% python3 -q
>>> import numpy as np
>>> np.set_printoptions(suppress=True, linewidth=120)
>>> def rd(a):
...     return np.round(a, 2) + 0
... 
>>> F = np.load("x.npy")
>>> F
array([[  1.1,  -0.7,  -1.7,   0.5,   0.3,   2.4,  -1.5,  -0.9],
       [ -0.7,  -1.1,   1.3,  -0.3,   0.4,  -0.4,  -0.6,   0.4],
       [  1. ,   0.1,   0.7,  -0.1,   0.2,   0. ,   0.7,   2. ],
       [  0.6,  -1.8,   0.2,   1.7,  -0.4,  -0.8,  -1.5,   0.1],
       [  1.3,  -0.2,   0.3,  -2.3,  -0.3,   0.6,   0.4,  -0.1],
       [ -0.8,  -0.1,   1.3,  -0.1,  -1. ,   1. ,  -1.1,   0.7],
       [  0.3,  -0.8,  -0.8,  -0.4,  -1. ,  -0.4,  -1.5,  -0.1],
       [ -0.8,  -0.3,  -1.6,   1.2,   1.3,   1.2,   0.3,  -0.6],
       [ -0.9,   0. ,  -0.1,  -0.6,   0. ,   0.2,  -0.2,   0.1],
       [ -1.3,   1. ,   1.7,  -1.4,  -0.5,  -0.4,  -0.7,   0.7],
       [  0.7,  -0.2,   0.1,   0.1,   0.9,   0.2,   1.3,   0.8],
       [  0.5,  -0.5,  -0.1,   0.3,   0.4,  -0.9,  -1.2,   1.7],
       [  1.2,  -0.5,  -1.8,   0.6,  -1.2,  -1. ,   0.5,   0. ],
       [  1.2,   1. ,   0.7,  -0.9,  -0.4,  -0.4,  -0.1,   0. ],
       [ -0.8,  -1.2,   0.7,  -0.1,  -0.7,   0.2,   0.2,  -0.4],
       [ -0.3,  -0.1,   0.9,  -0.9,   0.8,  -0.9,  -0.8,   0.9],
       [ -2.2,   0.8,   0.3,  -2.7,   1.4,   0.3,  -0.6,   1.3],
       [ -0.9,   0.2,   0.3,  -1.4,  -0.4,   0.6,  -0.6,  -2.1],
       [ -0.5,   1.3,   1.3,  -1.5,  -1.3,  -0.2,   2.8,   0.5],
       [  0.8,   0.8,   0.9,  -0.4,  -2.1,   0. ,  -0.4,   0.8],
       [  0.2,   0.4,   0.9,  -0.2,   1.5,  -1.1,  -1.3,   0. ],
       [  0.3,  -0.4,   1.5,  -0.5,  -1.7,  -0.2,   0.5,  -1.8],
       [ -1.9,  -1.4,   0. ,  -0.8,   0.3,   1.2,  -1.3,   1. ],
       [ -1.1,  -1.7,   1.6,  -1.1,   1.2,  -0.2,  -0.2,   0.6],
       [  0.2,   1.3,  -0.2,  -1.2,   1. ,   0.1,  -0.3,  -1.5],
       [  0.6,   0.7,  -2.2,   0.3,   1.3,  -1.1,  -0.5,  -0.1],
       [ -0.5,  -0.8,   0.7,   1.3,   1.1,  -0.3,  -1.1,  -0.7],
       [ -0.3,   0.3,   0.5,   0.7,  -0.8,  -1. ,   1.9,  -0.9],
       [ -0.5,  -0.5,   0. ,   0.1,   1.5,  -0.1,  -0.2,   0.8],
       [  0.6,  -0.9,  -1.6,   0.6,   0.2,  -1.2,   0.8,   0. ],
       [ -1. ,  -0.1,   0.8,  -1.4,   0.8,  -1.6,  -0.1,  -0.2],
       [  1.3,   0.7,   0.2,   0.7,   1.2,   0. ,  -0.5,   0.9],
       [  2.5,   1. ,   0.9,   1.1,   0.3,   0.3,  -0.4,  -1.4],
       [ -5. ,  -3. ,   0.5,  -5.5,  11. ,   4.5,  -1. , -10. ],
       [ -0.2,  -0.6,  -1.2,  -2.5,   0.5,   1. ,   0.4,   0. ],
       [  1.2,  -1. ,  -0.8,   1.1,  -1.1,   0.8,   1.9,  -0.6],
       [ -1.4,   0.3,  -0.1,   1.3,   0.2,   0.1,   0.6,   1.1],
       [ -1.9,  -0.5,   0. ,  -1.2,  -0.5,  -1.5,  -0.6,  -0.2]])
>>> labels = F[:, 1] > np.median(F[:, 1])
>>> r0 = F[labels].mean(axis=0) - F[~labels].mean(axis=0)
>>> ((F - F.mean(axis=0)) @ r0 > 0).astype(int)
array([0, 0, 1, 0, 1, 1, 0, 0, 1, 1, 1, 1, 0, 1, 0, 1, 1, 0, 1, 1, 1, 1, 0, 0, 1, 1, 0, 1, 0, 0, 1, 1, 1, 0, 0, 0, 1,
       1])
